>>> import numpy as np
>>> np.set_printoptions(precision=3, suppress=True, linewidth=140)
>>> rnd = lambda a: np.round(a, 3) + 0
>>> W0 = np.load("test18.npy")
>>> W0
array([[ 0, -1,  2],
       [-1, -4, -5],
       [-2,  2,  2]])
>>> rng = np.random.default_rng(830)
>>> idx = rng.permutation(3)
>>> idx
array([0, 1, 2])
>>> Y = W0[idx][:, idx]
>>> np.trace(Y)
np.int64(-2)
>>> rnd(np.sort(np.abs(np.linalg.eigvals(Y))))
array([3.089, 3.089, 3.354])
>>> rnd(np.linalg.det(Y)), rnd(np.linalg.det(W0[idx]))
(np.float64(-32.0), np.float64(-32.0))
>>> rnd(np.linalg.norm(W0[1], 1)), rnd(np.linalg.norm(W0[1], np.inf))
(np.float64(10.0), np.float64(5.0))
>>> rnd(np.linalg.norm(W0, 1)), rnd(np.linalg.norm(W0, np.inf))
(np.float64(9.0), np.float64(10.0))
>>> Y = np.array([[4, 0, 3], [2, 1, 3], [4, 2, 0]])
>>> np.einsum("ij,ij->i", W0, W0)
array([ 5, 42, 12])
>>> np.linalg.matrix_rank(np.vstack([W0, Y.T]))
np.int64(3)
>>> np.einsum("ik,kj->ij", W0, Y)
array([[  6,   3,  -3],
       [-32, -14, -15],
       [  4,   6,   0]])
>>> np.einsum("ik,kj->ji", W0, Y)
array([[  6, -32,   4],
       [  3, -14,   6],
       [ -3, -15,   0]])
>>> data = np.load("run17.npy")
>>> data
array([[ 3,  3,  8,  2],
       [ 3,  3, 12,  3],
       [ 0,  2,  4,  1],
       [ 1,  1, 12,  3]])
>>> # column 2 dominates
>>> np.linalg.matrix_rank(data, rtol=0.1)
np.int64(2)
>>> rnd(np.linalg.norm(data, 2) / np.linalg.norm(data))
np.float64(0.989)
>>> [round(float(x), 3) for x in np.linalg.svd(data, compute_uv=False)[:3]]
[20.57, 2.823, 1.377]
>>> np.argsort(-np.linalg.norm(data, axis=0).round(6), kind="stable")[:3]
array([2, 1, 3])
>>> J = np.load("w.npy")
>>> J
array([[-0.9,  1.5, -0.9],
       [-1.8,  0. ,  0.7],
       [ 0.5, -1.5,  0.5],
       [-1.9, -2.4, -0.3]])
>>> Q = J.astype(float).copy()
>>> for j in range(3):
...     Q[:, j] -= Q[:, :j] @ (Q[:, :j].T @ Q[:, j])
...     Q[:, j] /= np.linalg.norm(Q[:, j])
... 
>>> rnd(Q)
array([[-0.32 ,  0.578, -0.49 ],
       [-0.64 ,  0.182,  0.741],
       [ 0.178, -0.537,  0.183],
       [-0.676, -0.587, -0.421]])
>>> rnd(Q.T @ J)
array([[ 2.812,  0.875,  0.132],
       [ 0.   ,  3.081, -0.485],
       [ 0.   ,  0.   ,  1.178]])
>>> Y = np.array([[-1, 0, 0], [-1, -3, 3], [-2, -3, 0]])
>>> np.vstack([J, Y.T]).shape
(7, 3)
>>> rnd(np.einsum("ij,ij->i", J, J))
array([3.87, 3.73, 2.75, 9.46])
>>> rnd(np.einsum("ik,kj->ij", J, Y))
array([[ 1.2, -1.8,  4.5],
       [ 0.4, -2.1,  0. ],
       [ 0. ,  3. , -4.5],
       [ 4.9,  8.1, -7.2]])
>>> x = np.array([9, -5, 3])
>>> y = J @ x
>>> try:
...     np.linalg.solve(J, y)
... except np.linalg.LinAlgError as e:
...     print("failed:", e)
... 
failed: Last 2 dimensions of the array must be square
>>> rnd(np.linalg.lstsq(J, y)[0])
array([ 9., -5.,  3.])
>>> y = y + 0.02 * rng.normal(size=4)
>>> rnd(y)
array([-18.268, -14.096,  13.49 ,  -6.022])
>>> beta, *_ = np.linalg.lstsq(J, y)
>>> rnd(beta)
array([ 8.997, -4.989,  2.995])
>>> rnd(J.T @ (y - J @ beta))
array([0., 0., 0.])
>>> beta.round()
array([ 9., -5.,  3.])
>>> hat = J @ np.linalg.solve(J.T @ J, J.T)
>>> np.allclose(hat @ hat, hat)
True
>>> rnd(np.linalg.eigvalsh(hat))
array([0., 1., 1., 1.])
>>> rk = np.linalg.matrix_rank(data)
>>> rk
np.int64(3)
>>> ns = np.linalg.svd(data)[2][rk:].T
>>> ns.shape
(4, 1)
>>> np.linalg.matrix_rank(data.T @ data), np.linalg.matrix_rank(data @ data.T)
(np.int64(3), np.int64(3))
>>> rnd(ns @ ns.T)
array([[ 0.   ,  0.   ,  0.   ,  0.   ],
       [ 0.   ,  0.   ,  0.   ,  0.   ],
       [ 0.   ,  0.   ,  0.059, -0.235],
       [ 0.   ,  0.   , -0.235,  0.941]])
>>> Y = np.array([[-3, 1], [0, -3], [2, 1]])
>>> m1 = np.tile(Y, (2, 3))
>>> m1
array([[-3,  1, -3,  1, -3,  1],
       [ 0, -3,  0, -3,  0, -3],
       [ 2,  1,  2,  1,  2,  1],
       [-3,  1, -3,  1, -3,  1],
       [ 0, -3,  0, -3,  0, -3],
       [ 2,  1,  2,  1,  2,  1]])
>>> # rows 0 and 3 are equal
>>> Y = m1 + rng.integers(-2, 3, (6, 2)) @ rng.integers(-2, 3, (2, 6))
>>> Y
array([[-2,  2, -6,  2, -1,  3],
       [ 1, -2, -3, -2,  2, -1],
       [ 2,  3,  0,  3,  3,  3],
       [-1, -1, -5, -1, -1,  1],
       [ 0,  1, -4,  1,  2,  1],
       [ 3,  2, -1,  2,  4,  3]])
>>> Y - m1
array([[ 1,  1, -3,  1,  2,  2],
       [ 1,  1, -3,  1,  2,  2],
       [ 0,  2, -2,  2,  1,  2],
       [ 2, -2, -2, -2,  2,  0],
       [ 0,  4, -4,  4,  2,  4],
       [ 1,  1, -3,  1,  2,  2]])
>>> np.abs(Y - m1).sum(axis=1)
array([10, 10,  9, 10, 18, 10])
>>> rnd(np.linalg.svd(Y - m1, compute_uv=False))
array([11.66 ,  5.389,  0.   ,  0.   ,  0.   ,  0.   ])
